$ ipython --no-banner

In [1]: import numpy as np

In [2]: np.set_printoptions(precision=2, suppress=True, linewidth=120)

In [3]: K = np.load("out8.npy")

In [4]: print(K)
[[3 7 0 1 0 0 0 6 0 9 0 4 7]
 [6 7 0 7 0 0 0 6 0 7 0 1 7]
 [0 0 2 0 2 5 6 0 8 0 1 0 0]
 [2 2 0 7 0 0 0 0 0 3 0 3 3]
 [0 0 1 0 4 3 7 0 2 0 2 0 0]
 [0 0 3 0 4 9 0 0 7 0 6 0 0]
 [0 0 8 0 4 8 9 0 0 0 2 0 0]
 [8 5 0 0 0 0 0 4 0 1 0 3 1]
 [0 0 6 0 4 7 0 0 2 0 1 0 0]
 [9 6 0 2 0 0 0 5 0 4 0 8 7]
 [0 0 9 0 9 5 8 0 0 0 9 0 0]
 [9 0 0 4 0 0 0 4 0 1 0 5 4]
 [5 6 0 4 0 0 0 0 0 0 0 2 0]]

In [5]: U, sv, Vh = np.linalg.svd(K)

In [6]: print(sv)
[31.28 28.84 11.   10.42  8.38  8.3   6.54  6.53  4.49  2.35  1.98  1.4   0.06]

In [7]: other = U[:, :12] @ np.diag(sv[:12]) @ Vh[:12]

In [8]: print(np.round(np.linalg.norm(K - other) / np.linalg.norm(K), 2))
0.0

In [9]: print(round(float(np.abs(K - other).max()), 2))
0.02

In [10]: q, r_ = np.linalg.qr(K)

In [11]: print(q.shape, r_.shape)
(13, 13) (13, 13)

In [12]: print(np.allclose(r_.T @ r_, K.T @ K))
True

In [13]: G = K.T @ K

In [14]: print(np.round(np.linalg.svd(K, compute_uv=False) ** 2, 2) + 0)
[978.59 831.66 120.96 108.59  70.29  68.95  42.78  42.63  20.13   5.54   3.91   1.96   0.  ]

In [15]: print((K @ K.T).shape)
(13, 13)

In [16]: Z = 10 * np.array([[-0.5, 1.3, 0.3, 1.7],
    ...:     [-0.9, 0.0, -1.4, -0.5],
    ...:     [-1.7, 0.5, -0.1, 2.1]])

In [17]: rng = np.random.default_rng(3272)

In [18]: idx = rng.integers(0, 3, 11)

In [19]: data = Z[idx] + rng.normal(size=(11, 4))

In [20]: print(data)
[[-10.04   1.33 -13.7   -4.54]
 [ -6.13  -0.18 -14.03  -4.87]
 [ -9.95   0.24 -12.98  -5.04]
 [-17.73   4.85   0.05  20.71]
 [-18.73   6.3    0.26  22.35]
 [ -8.7    1.06 -11.65  -6.57]
 [ -6.71  13.52   3.22  15.19]
 [-11.12  -1.56 -14.85  -5.46]
 [-16.68   4.6   -1.39  21.68]
 [-15.66   4.89  -1.87  22.53]
 [ -6.01  15.09   1.27  17.21]]

In [21]: other = np.array([[2, 0, -2], [1, 0, -2], [-2, 0, -1], [-2, 2, 0]])

In [22]: print(np.einsum("ij->j", data))
[-127.44   50.14  -65.68   93.19]

In [23]: print(np.linalg.matrix_rank(data @ other))
3

In [24]: print(np.vstack([data, other.T]).shape)
(14, 4)
